>>> import numpy as np
>>> np.set_printoptions(suppress=True, linewidth=120)
>>> W2 = np.array([[3, 0, -2, -2, -1, -2, 1],
...     [3, 0, -1, -3, -1, 1, -3],
...     [-1, 1, 0, 2, -2, 0, -2]])
>>> rng = np.random.default_rng(95)
>>> data = rng.normal(size=(13, 3)) @ W2 + np.array([-5, -1, -4, 2, 1, 4, -7])
>>> data.round(2)
array([[ -8.48,   1.11,  -3.34,   7.38,  -2.77,   4.16, -10.68],
       [ -7.6 ,   0.4 ,  -3.72,   6.12,  -1.41,   3.24,  -8.13],
       [ -2.2 ,  -0.44,  -5.98,   0.63,  -1.24,   2.53,  -8.03],
       [ -8.06,  -1.08,  -1.87,   3.9 ,   2.22,   6.19,  -8.  ],
       [-10.38,  -0.45,   0.32,   5.22,   1.51,  10.53, -14.12],
       [ -0.8 ,  -1.72,  -5.37,  -2.72,   1.29,   4.54,  -8.2 ],
       [ -6.68,  -0.08,  -4.12,   4.97,  -0.58,   2.64,  -6.6 ],
       [ -4.31,  -0.76,  -4.18,   1.41,   0.22,   4.7 ,  -8.92],
       [-13.88,  -1.36,   0.8 ,   8.81,   4.79,   6.08,  -3.93],
       [ -4.22,  -1.6 ,  -4.48,   1.04,   2.14,   2.79,  -4.29],
       [ -9.17,  -1.05,  -1.73,   5.25,   2.5 ,   5.2 ,  -6.16],
       [ -5.5 ,  -0.17,  -4.99,   4.2 ,  -0.77,   1.48,  -5.48],
       [ -7.51,  -1.89,  -1.97,   2.72,   3.92,   5.55,  -5.38]])
>>> U, sv, Vh = np.linalg.svd(data)
>>> evecs = Vh[:(sv > 1e-8).sum()]
>>> x = data[3] + 5 * data[4] + rng.integers(2) * np.eye(7)[5]
>>> x.round(2)
array([-59.98,  -3.33,  -0.25,  30.01,   9.76,  59.83, -78.61])
>>> round(float(np.linalg.norm(x - evecs.T @ evecs @ x)), 2)
0.75
>>> np.allclose(evecs.T @ evecs @ x, x)
False
>>> r0 = np.array([1, -3, -3, -2, -3, -3, -2, 1, 0])
>>> M = -1 * np.eye(9) + np.outer(r0, r0)
>>> M
array([[ 0., -3., -3., -2., -3., -3., -2.,  1.,  0.],
       [-3.,  8.,  9.,  6.,  9.,  9.,  6., -3.,  0.],
       [-3.,  9.,  8.,  6.,  9.,  9.,  6., -3.,  0.],
       [-2.,  6.,  6.,  3.,  6.,  6.,  4., -2.,  0.],
       [-3.,  9.,  9.,  6.,  8.,  9.,  6., -3.,  0.],
       [-3.,  9.,  9.,  6.,  9.,  8.,  6., -3.,  0.],
       [-2.,  6.,  6.,  4.,  6.,  6.,  3., -2.,  0.],
       [ 1., -3., -3., -2., -3., -3., -2.,  0.,  0.],
       [ 0.,  0.,  0.,  0.,  0.,  0.,  0.,  0., -1.]])
>>> A2 = np.linalg.inv(M)
>>> (np.abs(A2) > 1e-9).astype(int)
array([[1, 1, 1, 1, 1, 1, 1, 1, 0],
       [1, 1, 1, 1, 1, 1, 1, 1, 0],
       [1, 1, 1, 1, 1, 1, 1, 1, 0],
       [1, 1, 1, 1, 1, 1, 1, 1, 0],
       [1, 1, 1, 1, 1, 1, 1, 1, 0],
       [1, 1, 1, 1, 1, 1, 1, 1, 0],
       [1, 1, 1, 1, 1, 1, 1, 1, 0],
       [1, 1, 1, 1, 1, 1, 1, 1, 0],
       [0, 0, 0, 0, 0, 0, 0, 0, 1]])
>>> np.round(np.linalg.slogdet(M)[0], 2)
np.float64(1.0)
>>> np.round(np.linalg.inv(A2), 2) + 0
array([[ 0., -3., -3., -2., -3., -3., -2.,  1.,  0.],
       [-3.,  8.,  9.,  6.,  9.,  9.,  6., -3.,  0.],
       [-3.,  9.,  8.,  6.,  9.,  9.,  6., -3.,  0.],
       [-2.,  6.,  6.,  3.,  6.,  6.,  4., -2.,  0.],
       [-3.,  9.,  9.,  6.,  8.,  9.,  6., -3.,  0.],
       [-3.,  9.,  9.,  6.,  9.,  8.,  6., -3.,  0.],
       [-2.,  6.,  6.,  4.,  6.,  6.,  3., -2.,  0.],
       [ 1., -3., -3., -2., -3., -3., -2.,  0.,  0.],
       [ 0.,  0.,  0.,  0.,  0.,  0.,  0.,  0., -1.]])
>>> A = np.load("test14.npy")
>>> A
array([[ 1, -2,  3,  0,  1, -3,  2,  1],
       [-2,  4, -6,  0, -2,  6, -4, -2],
       [ 3, -6,  9,  0,  3, -9,  6,  3],
       [ 0,  0,  0,  0,  0,  0,  0,  0],
       [ 1, -2,  3,  0,  1, -3,  2,  1],
       [-3,  6, -9,  0, -3,  9, -6, -3],
       [ 2, -4,  6,  0,  2, -6,  4,  2],
       [ 1, -2,  3,  0,  1, -3,  2,  1]])
>>> (np.linalg.matrix_power((A != 0) + (A.T != 0) + np.eye(8), 8) > 0).astype(int)
array([[1, 1, 1, 0, 1, 1, 1, 1],
       [1, 1, 1, 0, 1, 1, 1, 1],
       [1, 1, 1, 0, 1, 1, 1, 1],
       [0, 0, 0, 1, 0, 0, 0, 0],
       [1, 1, 1, 0, 1, 1, 1, 1],
       [1, 1, 1, 0, 1, 1, 1, 1],
       [1, 1, 1, 0, 1, 1, 1, 1],
       [1, 1, 1, 0, 1, 1, 1, 1]])
>>> round(float(np.linalg.det(A)), 2)
0.0
>>> (A != 0).astype(int)
array([[1, 1, 1, 0, 1, 1, 1, 1],
       [1, 1, 1, 0, 1, 1, 1, 1],
       [1, 1, 1, 0, 1, 1, 1, 1],
       [0, 0, 0, 0, 0, 0, 0, 0],
       [1, 1, 1, 0, 1, 1, 1, 1],
       [1, 1, 1, 0, 1, 1, 1, 1],
       [1, 1, 1, 0, 1, 1, 1, 1],
       [1, 1, 1, 0, 1, 1, 1, 1]])
>>> def softmax(z):
...     e = np.exp(z - z.max(axis=-1, keepdims=True))
...     return e / e.sum(axis=-1, keepdims=True)
... 
>>> np.round(softmax(A[0] + -1), 2) + 0
array([0.07, 0.  , 0.55, 0.03, 0.07, 0.  , 0.2 , 0.07])
>>> np.round(softmax(A[0]), 2) + 0
array([0.07, 0.  , 0.55, 0.03, 0.07, 0.  , 0.2 , 0.07])
>>> np.round(softmax(A).sum(axis=1), 2)
array([1., 1., 1., 1., 1., 1., 1., 1.])
>>> S = A @ A.T / np.sqrt(8)
>>> np.round(softmax(S)[0] @ A, 2)
array([ 3., -6.,  9.,  0.,  3., -9.,  6.,  3.])
>>> np.round(softmax(S + np.triu(np.full(S.shape, -np.inf), 1)), 2) + 0
array([[1.  , 0.  , 0.  , 0.  , 0.  , 0.  , 0.  , 0.  ],
       [0.  , 1.  , 0.  , 0.  , 0.  , 0.  , 0.  , 0.  ],
       [0.  , 0.  , 1.  , 0.  , 0.  , 0.  , 0.  , 0.  ],
       [0.25, 0.25, 0.25, 0.25, 0.  , 0.  , 0.  , 0.  ],
       [0.  , 0.  , 1.  , 0.  , 0.  , 0.  , 0.  , 0.  ],
       [0.  , 0.  , 0.  , 0.  , 0.  , 1.  , 0.  , 0.  ],
       [0.  , 0.  , 1.  , 0.  , 0.  , 0.  , 0.  , 0.  ],
       [0.  , 0.  , 1.  , 0.  , 0.  , 0.  , 0.  , 0.  ]])
>>> softmax(S).round(6).argmax(axis=1)
array([2, 5, 2, 0, 2, 5, 2, 2])
>>> W = np.array([[-1, -2],
...     [1, -2],
...     [-2, -2],
...     [0, 0],
...     [1, -2],
...     [-2, -2],
...     [-1, 2],
...     [-1, 1]])
>>> beta = np.array([5, 6])
>>> act = np.maximum(A @ W + beta, 0)
>>> np.linalg.matrix_rank(act)
np.int64(2)
>>> np.round((act > 0).mean(axis=0), 2)
array([0.38, 0.75])
>>> W2 = np.array([[9, 7, 2], [4, 1, 2]])
>>> (act @ W2).round(6).argmax(axis=1)
array([0, 0, 0, 0, 0, 0, 0, 0])
>>> W @ W2
array([[-17,  -9,  -6],
       [  1,   5,  -2],
       [-26, -16,  -8],
       [  0,   0,   0],
       [  1,   5,  -2],
       [-26, -16,  -8],
       [ -1,  -5,   2],
       [ -5,  -6,   0]])
>>> act @ W2
array([[ 44,  11,  22],
       [135, 105,  30],
       [ 84,  21,  42],
       [ 69,  41,  22],
       [ 44,  11,  22],
       [180, 140,  40],
       [ 64,  16,  32],
       [ 44,  11,  22]])
